$ python -q
>>> import numpy as np
>>> import numpy.linalg as la
>>> np.set_printoptions(suppress=True, linewidth=100)
>>> J = np.load("x.npy")
>>> J.round(3) + 0
array([[ 0.734, -0.064, -0.089, -0.058,  0.044, -0.099, -0.186,  0.213, -0.189,  0.013, -0.104,
        -0.172,  0.107],
       [-0.064,  0.877, -0.04 , -0.167, -0.061, -0.208, -0.046, -0.053,  0.015,  0.019, -0.123,
         0.041,  0.069],
       [-0.089, -0.04 ,  0.967, -0.046,  0.002, -0.065, -0.063,  0.053, -0.053,  0.007, -0.052,
        -0.044,  0.043],
       [-0.058, -0.167, -0.046,  0.77 , -0.092, -0.284, -0.043, -0.102,  0.045,  0.025, -0.162,
         0.08 ,  0.085],
       [ 0.044, -0.061,  0.002, -0.092,  0.946, -0.106,  0.03 , -0.104,  0.071,  0.008, -0.048,
         0.083,  0.011],
       [-0.099, -0.208, -0.065, -0.284, -0.106,  0.646, -0.072, -0.1  ,  0.033,  0.032, -0.207,
         0.077,  0.114],
       [-0.186, -0.046, -0.063, -0.043,  0.03 , -0.072,  0.87 ,  0.147, -0.132,  0.009, -0.074,
        -0.119,  0.076],
       [ 0.213, -0.053,  0.053, -0.102, -0.104, -0.1  ,  0.147,  0.728,  0.21 ,  0.005, -0.012,
         0.218, -0.044],
       [-0.189,  0.015, -0.053,  0.045,  0.071,  0.033, -0.132,  0.21 ,  0.832,  0.   , -0.019,
        -0.169,  0.052],
       [ 0.013,  0.019,  0.007,  0.025,  0.008,  0.032,  0.009,  0.005,  0.   ,  0.997,  0.02 ,
        -0.004, -0.012],
       [-0.104, -0.123, -0.052, -0.162, -0.048, -0.207, -0.074, -0.012, -0.019,  0.02 ,  0.87 ,
         0.008,  0.081],
       [-0.172,  0.041, -0.044,  0.08 ,  0.083,  0.077, -0.119,  0.218, -0.169, -0.004,  0.008,
         0.825,  0.036],
       [ 0.107,  0.069,  0.043,  0.085,  0.011,  0.114,  0.076, -0.044,  0.052, -0.012,  0.081,
         0.036,  0.94 ]])
>>> vals, evecs = la.eigvalsh(J)
Traceback (most recent call last):
  File "<python-input-5>", line 1, in <module>
    vals, evecs = la.eigvalsh(J)
    ^^^^^^^^^^^
ValueError: too many values to unpack (expected 2)
>>> vals, evecs = la.eigh(J)
>>> print(round(vals.sum(), 3), np.trace(J))
11.0 11.0
>>> print(np.round(la.eigvalsh(J + -1 * np.eye(13)), 3) + 0)
[-1. -1.  0.  0.  0.  0.  0.  0.  0.  0.  0.  0.  0.]
>>> np.round(la.svd(J, compute_uv=False), 3) + 0
array([1., 1., 1., 1., 1., 1., 1., 1., 1., 1., 1., 0., 0.])
>>> E = np.load("run14.npy")
>>> E
array([[2, 0, 2, 0],
       [0, 1, 0, 1],
       [2, 0, 2, 0],
       [0, 1, 0, 1]])
>>> Uu, sigma, Vt = la.svd(E)
>>> np.argmax(sigma[:-1] / (sigma[1:] + 1e-6)) + 1
np.int64(2)
>>> M2 = Uu[:, :2] @ np.diag(sigma[:2]) @ Vt[:2]
>>> print(np.round(la.norm(E - M2, 2), 3), round(sigma[2], 3))
0.0 0.0
>>> la.matrix_rank(E, rtol=0.05)
np.int64(2)
>>> [round(float(x), 3) for x in la.svd(E, compute_uv=False)[:3]]
[4.0, 2.0, 0.0]
>>> la.cond(E) > 100
np.True_
>>> la.matrix_rank(E, rtol=0.1)
np.int64(2)
>>> round(float(np.trace(la.pinv(E) @ E)), 3)
2.0
>>> try:
...     la.inv(E)
... except la.LinAlgError as e:
...     print("failed:", e)
... 
failed: Singular matrix
>>> M2 = E / np.sqrt((E ** 2).mean(axis=1, keepdims=True))
>>> E - E.mean(axis=1, keepdims=True)
array([[ 1. , -1. ,  1. , -1. ],
       [-0.5,  0.5, -0.5,  0.5],
       [ 1. , -1. ,  1. , -1. ],
       [-0.5,  0.5, -0.5,  0.5]])
>>> rng = np.random.default_rng(136178)
>>> t = np.sort(rng.uniform(-2, 2, 43))
>>> data = np.c_[t, t ** 2, t ** 3] @ np.array([[1, 2, 0, -3, 3, 2, -3, -1, 0, -2, 1],
...     [-3, -3, 3, 2, 2, -2, -1, -1, 0, 1, 1],
...     [-1, 0, 2, 1, 2, -1, -2, -3, -2, 2, -3]])
>>> data.round(3) + 0
array([[ -5.984, -15.783,  -3.816,   6.015, -13.707,  -4.03 ,  17.645,  21.491,  15.63 ,  -7.723,
         25.399],
       [ -5.856, -14.504,  -2.792,   6.063, -12.038,  -4.172,  15.613,  18.589,  13.515,  -6.16 ,
         21.956],
       [ -5.853, -14.482,  -2.776,   6.063, -12.011,  -4.174,  15.579,  18.541,  13.48 ,  -6.134,
         21.899],
       [ -5.112, -10.599,  -0.376,   5.781,  -7.585,  -4.205,  10.068,  10.829,   7.824,  -2.19 ,
         12.643],
       [ -4.564,  -8.764,   0.365,   5.398,  -5.842,  -3.99 ,   7.825,   7.8  ,   5.583,  -0.784,
          8.949],
       [ -4.383,  -8.241,   0.526,   5.256,  -5.388,  -3.898,   7.23 ,   7.015,   5.   ,  -0.444,
          7.985],
       [ -4.015,  -7.263,   0.766,   4.948,  -4.59 ,  -3.69 ,   6.173,   5.647,   3.981,   0.117,
          6.296],
       [ -3.702,  -6.51 ,   0.895,   4.671,  -4.021,  -3.494,   5.407,   4.683,   3.261,   0.478,
          5.1  ],
       [ -3.311,  -5.642,   0.981,   4.305,  -3.415,  -3.227,   4.577,   3.673,   2.505,   0.813,
          3.841],
       [ -3.138,  -5.28 ,   0.996,   4.137,  -3.178,  -3.103,   4.248,   3.286,   2.215,   0.925,
          3.358],
       [ -2.472,  -3.991,   0.952,   3.454,  -2.402,  -2.587,   3.155,   2.072,   1.305,   1.182,
          1.842],
       [ -2.276,  -3.64 ,   0.912,   3.243,  -2.208,  -2.425,   2.877,   1.788,   1.093,   1.211,
          1.49 ],
       [ -2.258,  -3.608,   0.908,   3.223,  -2.191,  -2.41 ,   2.852,   1.763,   1.074,   1.212,
          1.459],
       [ -1.692,  -2.648,   0.737,   2.579,  -1.694,  -1.915,   2.135,   1.1  ,   0.584,   1.183,
          0.653],
       [ -1.604,  -2.505,   0.704,   2.474,  -1.623,  -1.835,   2.032,   1.015,   0.523,   1.165,
          0.553],
       [ -1.527,  -2.38 ,   0.673,   2.38 ,  -1.561,  -1.763,   1.943,   0.943,   0.471,   1.146,
          0.471],
       [ -1.483,  -2.311,   0.656,   2.328,  -1.527,  -1.722,   1.894,   0.905,   0.444,   1.134,
          0.427],
       [ -1.227,  -1.908,   0.546,   2.007,  -1.328,  -1.476,   1.61 ,   0.698,   0.299,   1.044,
          0.2  ],
       [ -1.175,  -1.827,   0.523,   1.94 ,  -1.288,  -1.424,   1.554,   0.66 ,   0.273,   1.022,
          0.16 ],
       [ -1.044,  -1.626,   0.462,   1.768,  -1.188,  -1.293,   1.413,   0.57 ,   0.214,   0.961,
          0.072],
       [ -0.864,  -1.353,   0.376,   1.524,  -1.047,  -1.107,   1.22 ,   0.46 ,   0.144,   0.862,
         -0.026],
       [ -0.392,  -0.642,   0.142,   0.809,  -0.625,  -0.572,   0.681,   0.221,   0.027,   0.503,
         -0.141],
       [ -0.303,  -0.506,   0.1  ,   0.656,  -0.526,  -0.461,   0.564,   0.18 ,   0.015,   0.415,
         -0.135],
       [ -0.223,  -0.381,   0.064,   0.508,  -0.423,  -0.353,   0.447,   0.142,   0.007,   0.326,
         -0.12 ],
       [ -0.223,  -0.381,   0.064,   0.508,  -0.423,  -0.353,   0.447,   0.142,   0.007,   0.326,
         -0.12 ],
       [ -0.147,  -0.26 ,   0.035,   0.358,  -0.312,  -0.246,   0.325,   0.103,   0.003,   0.233,
         -0.095],
       [  0.047,   0.103,   0.01 ,  -0.162,   0.175,   0.106,  -0.172,  -0.06 ,   0.   ,  -0.109,
          0.059],
       [  0.049,   0.108,   0.011,  -0.171,   0.186,   0.112,  -0.183,  -0.064,   0.   ,  -0.115,
          0.062],
       [  0.052,   0.118,   0.013,  -0.187,   0.205,   0.122,  -0.201,  -0.07 ,  -0.001,  -0.126,
          0.069],
       [  0.067,   0.162,   0.028,  -0.264,   0.302,   0.17 ,  -0.293,  -0.106,  -0.002,  -0.178,
          0.101],
       [ -0.13 ,   0.323,   0.583,  -0.809,   1.606,   0.416,  -1.452,  -0.728,  -0.121,  -0.51 ,
          0.365],
       [ -0.158,   0.317,   0.634,  -0.823,   1.69 ,   0.415,  -1.524,  -0.777,  -0.135,  -0.514,
          0.371],
       [ -1.605,  -0.307,   2.903,  -0.618,   4.656,  -0.177,  -4.024,  -2.936,  -1.006,   0.048,
         -0.081],
       [ -1.638,  -0.323,   2.954,  -0.606,   4.715,  -0.196,  -4.074,  -2.985,  -1.028,   0.068,
         -0.1  ],
       [ -2.816,  -0.908,   4.724,  -0.091,   6.7  ,  -0.886,  -5.747,  -4.725,  -1.863,   0.863,
         -0.864],
       [ -3.088,  -1.044,   5.132,   0.044,   7.143,  -1.055,  -6.121,  -5.132,  -2.066,   1.066,
         -1.067],
       [ -4.431,  -1.713,   7.148,   0.768,   9.282,  -1.928,  -7.938,  -7.178,  -3.116,   2.142,
         -2.171],
       [ -4.722,  -1.858,   7.586,   0.935,   9.738,  -2.123,  -8.327,  -7.628,  -3.353,   2.388,
         -2.43 ],
       [ -5.024,  -2.007,   8.041,   1.111,  10.211,  -2.327,  -8.731,  -8.098,  -3.601,   2.648,
         -2.705],
       [ -5.431,  -2.207,   8.654,   1.352,  10.844,  -2.606,  -9.272,  -8.735,  -3.94 ,   3.004,
         -3.085],
       [ -6.085,  -2.528,   9.642,   1.749,  11.856,  -3.059, -10.14 ,  -9.768,  -4.495,   3.591,
         -3.717],
       [ -6.317,  -2.641,   9.994,   1.893,  12.214,  -3.222, -10.448, -10.138,  -4.695,   3.803,
         -3.947],
       [-13.018,  -5.788,  20.248,   6.391,  22.43 ,  -8.152, -19.326, -21.271, -10.937,  10.517,
        -11.539]])
>>> Uu, sigma, Vt = la.svd(data)
>>> evecs = Vt[:(sigma > 1e-8).sum()]
>>> x0 = data[42] + -3 * data[3] + rng.integers(2) * np.eye(11)[8]
>>> x0.round(3)
array([  2.318,  26.01 ,  21.375, -10.951,  45.186,   4.462, -49.53 , -53.757, -34.408,  17.086,
       -49.468])
>>> print(la.matrix_rank(np.vstack([data, x0])))
3
>>> np.allclose(evecs.T @ evecs @ x0, x0)
True
>>> round(float(la.norm(x0 - evecs.T @ evecs @ x0)), 3)
0.0
